$ python3 -q
>>> import numpy as np
>>> np.set_printoptions(precision=3, suppress=True, linewidth=120)
>>> rnd = lambda a: np.round(a, 3) + 0
>>> W0 = np.load("run13.npy")
>>> W0
array([[ 1,  0,  0,  0,  0,  0],
       [ 1,  1,  0,  0,  0,  0],
       [ 1, -1,  1,  0,  0,  0],
       [ 0,  1,  1,  1,  0,  0],
       [ 0, -3,  3, -2,  1,  0],
       [-1, -1, -1,  3,  2,  1]])
>>> Y = np.array([[5, -1, 1],
...     [-2, -6, -1],
...     [4, 2, -2],
...     [0, -2, 6],
...     [3, -6, 5],
...     [-8, 3, -2]])
>>> W0 @ Y
array([[  5,  -1,   1],
       [  3,  -7,   0],
       [ 11,   7,   0],
       [  2,  -6,   3],
       [ 21,  22, -10],
       [ -9, -10,  28]])
>>> np.einsum("ij->j", W0)
array([ 2, -3,  4,  2,  3,  1])
>>> Y.T @ W0.T
array([[  5,   3,  11,   2,  21,  -9],
       [ -1,  -7,   7,  -6,  22, -10],
       [  1,   0,   0,   3, -10,  28]])
>>> np.einsum("ij,ij->i", W0, W0)
array([ 1,  2,  3,  3, 23, 17])
>>> np.vstack([W0, Y.T]).shape
(9, 6)
>>> np.einsum("ik,kj->ji", W0, Y)
array([[  5,   3,  11,   2,  21,  -9],
       [ -1,  -7,   7,  -6,  22, -10],
       [  1,   0,   0,   3, -10,  28]])
>>> rnd(np.linalg.norm(W0, 2) / np.linalg.norm(W0))
np.float64(0.74)
>>> Y = np.linalg.invert(W0)
Traceback (most recent call last):
  File "<python-input-13>", line 1, in <module>
    Y = np.linalg.invert(W0)
        ^^^^^^^^^^^^^^^^
AttributeError: module 'numpy.linalg' has no attribute 'invert'
>>> Y = np.linalg.inv(W0)
>>> rnd(np.linalg.det(W0) * np.linalg.det(Y))
np.float64(1.0)
>>> rnd(W0 @ Y)
array([[1., 0., 0., 0., 0., 0.],
       [0., 1., 0., 0., 0., 0.],
       [0., 0., 1., 0., 0., 0.],
       [0., 0., 0., 1., 0., 0.],
       [0., 0., 0., 0., 1., 0.],
       [0., 0., 0., 0., 0., 1.]])
>>> rnd(np.linalg.inv(Y))
array([[ 1.,  0.,  0.,  0.,  0.,  0.],
       [ 1.,  1.,  0.,  0.,  0.,  0.],
       [ 1., -1.,  1.,  0.,  0.,  0.],
       [ 0.,  1.,  1.,  1.,  0.,  0.],
       [ 0., -3.,  3., -2.,  1.,  0.],
       [-1., -1., -1.,  3.,  2.,  1.]])
>>> np.allclose(Y, W0.T)
False
>>> A = np.loadtxt("mat.csv", delimiter=",")
>>> A
array([[-2., -2., -2., -2., -2., -2.],
       [-3.,  0., -3.,  0., -3.,  0.],
       [ 3.,  3.,  3.,  3.,  3.,  3.],
       [-2., -2., -2., -2., -2., -2.],
       [-3.,  0., -3.,  0., -3.,  0.],
       [ 3.,  3.,  3.,  3.,  3.,  3.]])
>>> Y = A[0, 0] * A[1:] - np.outer(A[1:, 0], A[0])
>>> Y
array([[ 0., -6.,  0., -6.,  0., -6.],
       [ 0.,  0.,  0.,  0.,  0.,  0.],
       [ 0.,  0.,  0.,  0.,  0.,  0.],
       [ 0., -6.,  0., -6.,  0., -6.],
       [ 0.,  0.,  0.,  0.,  0.,  0.]])
>>> A[:, 0] / A[0, 0]
array([ 1. ,  1.5, -1.5,  1. ,  1.5, -1.5])
>>> np.flatnonzero(~Y.round(6).any(axis=1))
array([1, 2, 4])
>>> vec = np.array([9, 4, 7, 2, 8, 1])
>>> h1 = np.maximum(A @ vec, 0)
>>> A.T @ h1
array([558., 558., 558., 558., 558., 558.])
>>> A * (h1 > 1e-9)[:, None]
array([[-0., -0., -0., -0., -0., -0.],
       [-0.,  0., -0.,  0., -0.,  0.],
       [ 3.,  3.,  3.,  3.,  3.,  3.],
       [-0., -0., -0., -0., -0., -0.],
       [-0.,  0., -0.,  0., -0.,  0.],
       [ 3.,  3.,  3.,  3.,  3.,  3.]])
>>> np.maximum(A @ vec, 0) - np.maximum(-A @ vec, 0)
array([-62., -72.,  93., -62., -72.,  93.])
>>> np.tanh(A @ vec)
array([-1., -1.,  1., -1., -1.,  1.])
>>> rk = np.linalg.matrix_rank(A)
>>> rk
np.int64(2)
>>> null = np.linalg.svd(A)[2][rk:].T
>>> [int(np.linalg.matrix_rank(np.delete(A, i, axis=0))) for i in range(6)]
[2, 2, 2, 2, 2, 2]
>>> rnd(A @ null)
array([[0., 0., 0., 0.],
       [0., 0., 0., 0.],
       [0., 0., 0., 0.],
       [0., 0., 0., 0.],
       [0., 0., 0., 0.],
       [0., 0., 0., 0.]])
>>> np.allclose(A @ null, 0)
True
>>> np.linalg.matrix_rank(A.T @ A), np.linalg.matrix_rank(A @ A.T)
(np.int64(2), np.int64(2))
>>> mat = np.load("m.npy")
>>> mat
array([[ 5,  3,  0],
       [ 7,  4,  3],
       [ 9,  7,  2],
       [ 8,  0,  7],
       [ 8,  3,  5],
       [19, 11,  6]])
>>> rnd(np.linalg.norm(mat, axis=1))
array([ 5.831,  8.602, 11.576, 10.63 ,  9.899, 22.76 ])
>>> rnd(np.linalg.norm(mat[2], 1)), rnd(np.linalg.norm(mat[2], np.inf))
(np.float64(18.0), np.float64(9.0))
>>> mat[2] @ mat[5]
np.int64(260)
>>> rnd(np.linalg.norm(mat[2] - mat[5]))
np.float64(11.489)
>>> rnd(np.linalg.norm(mat, 1)), rnd(np.linalg.norm(mat, np.inf))
(np.float64(56.0), np.float64(36.0))
>>> rnd(np.linalg.norm(mat, "nuc"))
np.float64(38.595)
>>> np.linalg.norm(mat, axis=1).argmax()
np.int64(5)
>>> rnd(np.linalg.norm(mat, 2))
np.float64(30.325)
>>> rnd(np.linalg.norm(mat) ** 2 / np.linalg.norm(mat, 2) ** 2)
np.float64(1.056)
>>> J = np.array([[1.6, -0.4, 0.4, -0.9],
...     [0.9, 0.6, -2.0, 1.2],
...     [1.1, 0.3, -0.6, 1.1],
...     [0.4, 1.8, -0.1, 0.6],
...     [0.4, -0.8, 0.9, -0.7],
...     [1.1, 1.5, -0.6, 1.9],
...     [-1.4, 0.8, -0.7, 0.8],
...     [-0.4, 0.4, -0.3, -1.3]])
>>> J[:, 1] *= 5
>>> J
array([[ 1.6, -2. ,  0.4, -0.9],
       [ 0.9,  3. , -2. ,  1.2],
       [ 1.1,  1.5, -0.6,  1.1],
       [ 0.4,  9. , -0.1,  0.6],
       [ 0.4, -4. ,  0.9, -0.7],
       [ 1.1,  7.5, -0.6,  1.9],
       [-1.4,  4. , -0.7,  0.8],
       [-0.4,  2. , -0.3, -1.3]])
>>> P = J @ np.linalg.solve(J.T @ J, J.T)
>>> rnd(np.linalg.eigvalsh(P))
array([0., 0., 0., 0., 1., 1., 1., 1.])
>>> rnd(np.diag(P))
array([0.513, 0.794, 0.239, 0.661, 0.182, 0.525, 0.414, 0.674])
>>> np.linalg.matrix_rank(np.eye(8) - P)
np.int64(4)
>>> Y = np.c_[J[:, :2] @ np.array([[-2, 1], [-2, 2]]), np.array([8, 5, 6, 4, 2, -1, 3, 8])]
>>> rnd(Y)
array([[  0.8,  -2.4,   8. ],
       [ -7.8,   6.9,   5. ],
       [ -5.2,   4.1,   6. ],
       [-18.8,  18.4,   4. ],
       [  7.2,  -7.6,   2. ],
       [-17.2,  16.1,  -1. ],
       [ -5.2,   6.6,   3. ],
       [ -3.2,   3.6,   8. ]])
>>> rnd(np.linalg.norm(Y - J @ np.linalg.lstsq(J, Y)[0], axis=0))
array([0.   , 0.   , 8.758])
>>> np.linalg.matrix_rank(np.c_[J, Y])
np.int64(5)
>>> E = np.loadtxt("block15.csv", delimiter=",")
>>> E
array([[-1.,  2., -1.],
       [ 1.,  0.,  1.],
       [ 0., -3.,  3.]])
>>> Y = np.linalg.inv(E)
>>> rnd(np.linalg.slogdet(E)[0])
np.float64(-1.0)
>>> rnd(np.linalg.cond(E))
np.float64(5.014)
>>> E @ Y
array([[1., 0., 0.],
       [0., 1., 0.],
       [0., 0., 1.]])
>>> rnd(Y)
array([[-0.5  ,  0.5  , -0.333],
       [ 0.5  ,  0.5  ,  0.   ],
       [ 0.5  ,  0.5  ,  0.333]])
>>> K = np.load("case9.npy")
>>> K
array([[1, 0, 0, 0, 0, 0, 0, 0],
       [1, 1, 0, 0, 0, 0, 0, 0],
       [0, 2, 1, 0, 0, 0, 0, 0],
       [3, 0, 2, 1, 0, 0, 0, 0],
       [3, 0, 3, 3, 0, 0, 0, 0],
       [1, 3, 2, 0, 2, 0, 0, 0],
       [0, 1, 3, 3, 0, 1, 0, 0],
       [2, 1, 3, 1, 1, 2, 2, 0]])
>>> W1 = np.array([[2, 3, 2],
...     [3, 0, 2],
...     [3, 2, -1],
...     [0, 0, 2],
...     [-1, 3, 0],
...     [-3, -1, -3],
...     [0, -3, 2],
...     [-1, 3, 1]])
>>> b = np.array([0, -1, -1])
>>> hid = np.maximum(K @ W1 + b, 0)
>>> hid
array([[ 2,  2,  1],
       [ 5,  2,  3],
       [ 9,  1,  2],
       [12, 12,  5],
       [15, 14,  8],
       [15, 12,  5],
       [ 9,  4,  1],
       [ 9,  6,  2]])
>>> cent = np.array([[2, -1], [-1, 0], [1, 0]])
>>> W1 @ cent
array([[ 3, -2],
       [ 8, -3],
       [ 3, -3],
       [ 2,  0],
       [-5,  1],
       [-8,  3],
       [ 5,  0],
       [-4,  1]])
>>> hid @ cent
array([[  3,  -2],
       [ 11,  -5],
       [ 19,  -9],
       [ 17, -12],
       [ 24, -15],
       [ 23, -15],
       [ 15,  -9],
       [ 14,  -9]])
